% ipython --no-banner

In [1]: import numpy as np

In [2]: np.set_printoptions(precision=1, suppress=True, linewidth=200, legacy="1.25")

In [3]: tidy = lambda a: np.round(a, 1) + 0

In [4]: A = np.array([[0.0, 0.0, 0.0, 0.0, 0.0, 0.0, -1.0],
   ...:     [0.0, 0.0, 0.0, 0.0, 0.0, 0.0, 0.0],
   ...:     [0.0, 0.0, 0.0, 0.0, 0.0, 0.0, 2.0],
   ...:     [0.0, 0.0, 0.0, 0.0, 0.0, 0.0, 2.0],
   ...:     [0.0, 0.0, 0.0, 0.0, 0.0, 0.0, -1.0],
   ...:     [0.0, 0.0, 0.0, 0.0, 0.0, 0.0, 3.0],
   ...:     [-1.0, 0.0, 2.0, 2.0, -1.0, 3.0, 0.0]])

In [5]: print(A)
[[ 0.  0.  0.  0.  0.  0. -1.]
 [ 0.  0.  0.  0.  0.  0.  0.]
 [ 0.  0.  0.  0.  0.  0.  2.]
 [ 0.  0.  0.  0.  0.  0.  2.]
 [ 0.  0.  0.  0.  0.  0. -1.]
 [ 0.  0.  0.  0.  0.  0.  3.]
 [-1.  0.  2.  2. -1.  3.  0.]]

In [6]: vec = np.array([2, 3, 2, 3, 3, 1, 0])

In [7]: h1 = np.maximum(A @ vec, 0)

In [8]: print(h1)
[0. 0. 0. 0. 0. 0. 8.]

In [9]: print(np.all(np.linalg.eigvalsh(A) > 0))
False

In [10]: try:
    ...:     np.linalg.cholesky(A)
    ...: except np.linalg.LinAlgError as e:
    ...:     print(repr(e))
    ...: 
LinAlgError('Matrix is not positive definite')

In [11]: print(tidy(np.linalg.norm(A, 2) / np.linalg.norm(A)))
0.7

In [12]: print([round(float(x), 1) for x in np.linalg.svd(A, compute_uv=False)[:3]])
[4.4, 4.4, 0.0]

In [13]: r0 = np.array([0, 0, 1, 0, 2, 0, 0, 0])

In [14]: v = np.array([1, 3, 1, 0, 2, 2])

In [15]: m1 = r0[:, None] + v[None, :]

In [16]: print(m1)
[[1 3 1 0 2 2]
 [1 3 1 0 2 2]
 [2 4 2 1 3 3]
 [1 3 1 0 2 2]
 [3 5 3 2 4 4]
 [1 3 1 0 2 2]
 [1 3 1 0 2 2]
 [1 3 1 0 2 2]]

In [17]: other = np.array([[2, 0, 0], [0, 1, 0], [1, 3, 0], [3, 2, 0], [3, 0, 1], [3, 1, 3]])

In [18]: print(np.vstack([m1, other.T]).shape)
(11, 6)

In [19]: print(np.einsum("ik,kj->ij", m1, other))
[[15  8  8]
 [15  8  8]
 [27 15 12]
 [15  8  8]
 [39 22 16]
 [15  8  8]
 [15  8  8]
 [15  8  8]]

In [20]: other @ m1
Traceback (most recent call last):
  Cell In[20], line 1
    other @ m1
ValueError: matmul: Input operand 1 has a mismatch in its core dimension 0, with gufunc signature (n?,k),(k,m?)->(n?,m?) (size 8 is different from 3)


In [21]: print(np.einsum("ik,kj->ji", m1, other))
[[15 15 27 15 39 15 15 15]
 [ 8  8 15  8 22  8  8  8]
 [ 8  8 12  8 16  8  8  8]]

In [22]: print(np.einsum("ij,ij->i", m1, m1))
[19 19 43 19 79 19 19 19]

In [23]: print(m1 @ other)
[[15  8  8]
 [15  8  8]
 [27 15 12]
 [15  8  8]
 [39 22 16]
 [15  8  8]
 [15  8  8]
 [15  8  8]]

In [24]: print(other.T @ m1.T)
[[15 15 27 15 39 15 15 15]
 [ 8  8 15  8 22  8  8  8]
 [ 8  8 12  8 16  8  8  8]]

In [25]: print(np.einsum("ij->j", m1))
[11 27 11  3 19 19]

In [26]: np.zeros(8, 6)
Traceback (most recent call last):
  Cell In[26], line 1
    np.zeros(8, 6)
TypeError: Cannot interpret '6' as a data type


In [27]: print(tidy(np.linalg.norm(m1)))
15.4

In [28]: print(np.diff(m1, axis=0))
[[ 0  0  0  0  0  0]
 [ 1  1  1  1  1  1]
 [-1 -1 -1 -1 -1 -1]
 [ 2  2  2  2  2  2]
 [-2 -2 -2 -2 -2 -2]
 [ 0  0  0  0  0  0]
 [ 0  0  0  0  0  0]]

In [29]: print(np.linalg.matrix_rank(m1))
2

In [30]: m1[:, 6]
Traceback (most recent call last):
  Cell In[30], line 1
    m1[:, 6]
IndexError: index 6 is out of bounds for axis 1 with size 6


In [31]: print(m1.shape)
(8, 6)

In [32]: print(np.unravel_index(np.abs(m1).argmax(), m1.shape))
(4, 1)

In [33]: vals, V = np.linalg.eigh(A)

In [34]: print(tidy(np.linalg.eigvalsh(A + -1 * np.eye(7))))
[-5.4 -1.  -1.  -1.  -1.  -1.   3.4]

In [35]: print(vals.sum(), np.trace(A))
0.0 0.0

In [36]: print((vals > 1e-8).sum(), (vals < -1e-8).sum())
1 1

In [37]: print(tidy(np.abs(V[:, -1])))
[0.2 0.  0.3 0.3 0.2 0.5 0.7]

In [38]: print(tidy(V.T @ V))
[[1. 0. 0. 0. 0. 0. 0.]
 [0. 1. 0. 0. 0. 0. 0.]
 [0. 0. 1. 0. 0. 0. 0.]
 [0. 0. 0. 1. 0. 0. 0.]
 [0. 0. 0. 0. 1. 0. 0.]
 [0. 0. 0. 0. 0. 1. 0.]
 [0. 0. 0. 0. 0. 0. 1.]]

In [39]: print(tidy(V.T @ A @ V))
[[-4.4  0.   0.   0.   0.   0.   0. ]
 [ 0.   0.   0.   0.   0.   0.   0. ]
 [ 0.   0.   0.   0.   0.   0.   0. ]
 [ 0.   0.   0.   0.   0.   0.   0. ]
 [ 0.   0.   0.   0.   0.   0.   0. ]
 [ 0.   0.   0.   0.   0.   0.   0. ]
 [ 0.   0.   0.   0.   0.   0.   4.4]]

In [40]: print(np.abs(V[:, -1]).round(6).argmax())
6

In [41]: print(tidy(vals))
[-4.4  0.   0.   0.   0.   0.   4.4]

In [42]: data = np.array([[0.0, 0.2, -0.8, 0.2, -0.2, 1.6],
    ...:     [-0.8, 0.0, 0.8, 1.6, 0.4, -1.2],
    ...:     [0.5, -1.1, 0.1, -0.5, -0.1, 0.9],
    ...:     [-1.6, -1.4, 1.1, 1.1, 0.9, -0.4],
    ...:     [0.6, 0.8, 0.5, -1.4, 0.6, 0.4],
    ...:     [0.2, -0.1, 2.4, 0.1, -0.1, 0.3],
    ...:     [1.1, 0.7, -0.2, 0.8, -0.4, 1.2],
    ...:     [0.0, 0.0, -1.0, 0.9, 0.7, -1.0]])

In [43]: rng = np.random.default_rng(70)

In [44]: data[2] = data[3] + 0.1 * rng.normal(size=6)

In [45]: print(tidy(data))
[[ 0.   0.2 -0.8  0.2 -0.2  1.6]
 [-0.8  0.   0.8  1.6  0.4 -1.2]
 [-1.6 -1.5  1.2  1.1  1.  -0.5]
 [-1.6 -1.4  1.1  1.1  0.9 -0.4]
 [ 0.6  0.8  0.5 -1.4  0.6  0.4]
 [ 0.2 -0.1  2.4  0.1 -0.1  0.3]
 [ 1.1  0.7 -0.2  0.8 -0.4  1.2]
 [ 0.   0.  -1.   0.9  0.7 -1. ]]

In [46]: Q, V = np.linalg.qr(data[:, :1])[0], np.linalg.qr(data[:, 1:])[0]

In [47]: sig = np.linalg.svd(Q.T @ V, compute_uv=False)

In [48]: print(tidy(sig))
[1.]

In [49]: print(tidy(np.linalg.norm(Q @ Q.T - V @ V.T, 2)))
1.0

In [50]: print(tidy(np.degrees(np.arccos(sig.clip(0, 1)))))
[17.2]

In [51]: print((sig > 0.9).sum())
1

In [52]: K = np.array([[1.0, -1.0, 2.0, -3.0],
    ...:     [0.0, 1.0, 0.0, 0.0],
    ...:     [0.0, 1.0, 3.0, -1.0],
    ...:     [0.0, 1.0, 0.0, 2.0]])

In [53]: hat = np.triu(np.array([[-3, 2, 0, -3], [-2, -2, 2, -1], [2, -3, 1, -3], [-3, 1, 3, 2]]), 1) + np.eye(4)

In [54]: other = hat @ K @ np.linalg.inv(hat)

In [55]: print(hat @ K - K @ hat)
[[ 0. -3.  2.  2.]
 [ 0.  1.  4. -3.]
 [ 0. -3. -2.  4.]
 [ 0.  0. -2.  1.]]

In [56]: print(tidy(np.linalg.det(other)))
6.0

In [57]: Uu, sig, vt = np.linalg.svd(m1)

In [58]: print(np.argmax(sig[:-1] / (sig[1:] + 1e-6)) + 1)
2

In [59]: print(tidy(sig))
[15.2  2.1  0.   0.   0.   0. ]

In [60]: other = Uu[:, :2] @ np.diag(sig[:2]) @ vt[:2]

In [61]: print(tidy(other))
[[1. 3. 1. 0. 2. 2.]
 [1. 3. 1. 0. 2. 2.]
 [2. 4. 2. 1. 3. 3.]
 [1. 3. 1. 0. 2. 2.]
 [3. 5. 3. 2. 4. 4.]
 [1. 3. 1. 0. 2. 2.]
 [1. 3. 1. 0. 2. 2.]
 [1. 3. 1. 0. 2. 2.]]

In [62]: print(tidy(np.linalg.norm(m1 - other) / np.linalg.norm(m1)))
0.0

In [63]: print(np.linalg.matrix_rank(other))
2
